In [1]: import numpy as np

In [2]: from numpy import linalg as LA

In [3]: np.set_printoptions(suppress=True, linewidth=200)

In [4]: data, _ = LA.qr(np.array([[0.3, 1.1, -0.3, 1.7, -0.1],
   ...:     [1.7, 0.6, 0.2, -1.2, 0.0],
   ...:     [1.2, 1.0, 0.9, 0.9, 0.7],
   ...:     [-0.2, -0.8, -0.5, -1.7, -0.4],
   ...:     [-0.3, 0.2, -0.1, 0.3, -1.6]]))

In [5]: data.round(1) + 0
Out[5]: 
array([[-0.1,  0.7,  0.6, -0.2,  0.2],
       [-0.8, -0.3,  0.4,  0.2, -0.3],
       [-0.6,  0.2, -0.6,  0. ,  0.6],
       [ 0.1, -0.5,  0.4,  0.1,  0.7],
       [ 0.1,  0.3,  0.1,  0.9,  0.1]])

In [6]: round(np.trace(data), 1)
Out[6]: np.float64(-0.9)

In [7]: np.round(data @ data, 1) + 0
Out[7]: 
array([[-0.9,  0. , -0.3,  0.4, -0.1],
       [ 0.1, -0.6, -0.7, -0.2,  0.3],
       [ 0.3, -0.4,  0.1,  0.7, -0.5],
       [ 0.3,  0.5, -0.3,  0.6,  0.5],
       [-0.2, -0.4,  0.5,  0.2,  0.7]])

In [8]: np.allclose(data, data.T)
Out[8]: False

In [9]: np.round((data + data.T) / 2, 1) + 0
Out[9]: 
array([[-0.1,  0. ,  0. , -0.1,  0.2],
       [ 0. , -0.3,  0.3, -0.2,  0. ],
       [ 0. ,  0.3, -0.6,  0.2,  0.3],
       [-0.1, -0.2,  0.2,  0.1,  0.8],
       [ 0.2,  0. ,  0.3,  0.8,  0.1]])

In [10]: np.round(LA.det(data), 1)
Out[10]: np.float64(1.0)

In [11]: np.round(np.abs(LA.eigvals(data)).max(), 1)
Out[11]: np.float64(1.0)

In [12]: np.round((data - data.T) / 2, 1) + 0
Out[12]: 
array([[ 0. ,  0.8,  0.6, -0.2,  0. ],
       [-0.8,  0. ,  0.1,  0.4, -0.3],
       [-0.6, -0.1,  0. , -0.2,  0.2],
       [ 0.2, -0.4,  0.2,  0. , -0.1],
       [ 0. ,  0.3, -0.2,  0.1,  0. ]])

In [13]: np.allclose(data @ data.T, data.T @ data)
Out[13]: True
